>>> import numpy as np
>>> from numpy import linalg as LA
>>> np.set_printoptions(precision=2, suppress=True, linewidth=160, legacy="1.25")
>>> W0 = np.load("run19.npy")
>>> print(W0)
[[ 3  3  1  3  5  1  0  5  2  2  5  2]
 [ 3  5  1  1  4  1  0  5  4  2  5  0]
 [ 1  1  2  3  4  3  1  2  1  2  3  0]
 [ 3  1  3  9 10  5  2  7  2  2  9  4]
 [ 5  4  4 10 13  6  2 10  4  4 12  4]
 [ 1  1  3  5  6  5  2  3  2  2  5  0]
 [ 0  0  1  2  2  2  1  1  1  0  2  0]
 [ 5  5  2  7 10  3  1 10  5  2 11  4]
 [ 2  4  1  2  4  2  1  5  5  0  6  0]
 [ 2  2  2  2  4  2  0  2  0  4  2  0]
 [ 5  5  3  9 12  5  2 11  6  2 13  4]
 [ 2  0  0  4  4  0  0  4  0  0  4  4]]
>>> # equal to its transpose
>>> rng = np.random.default_rng(488447)
>>> labels = rng.permutation(12)
>>> print(labels)
[ 2  4  3 10  0  1 11  7  8  9  6  5]
>>> A2 = W0[labels][:, labels]
>>> print(np.round(np.sort(np.abs(LA.eigvals(A2))), 2) + 0)
[ 0.    0.    0.    0.    0.    0.    0.    0.    5.09  7.05  9.4  52.46]
>>> print(np.trace(A2))
74
>>> print(np.allclose(A2, W0))
False
>>> print(np.argsort(-LA.norm(W0, axis=0).round(6), kind="stable")[:3])
[10  4  7]
>>> print(LA.cond(W0) > 100)
True
>>> print([round(float(x), 2) for x in LA.svd(W0, compute_uv=False)[:3]])
[52.46, 9.4, 7.05]
>>> print(LA.matrix_rank(W0, rtol=0.1))
3
>>> print(round(np.trace(LA.pinv(W0) @ W0), 2))
4.0
>>> print(np.unique(W0.round(6), axis=0).shape)
(12, 12)
>>> print(np.allclose(W0[:-1].T @ LA.lstsq(W0[:-1].T, W0[-1])[0], W0[-1]))
True
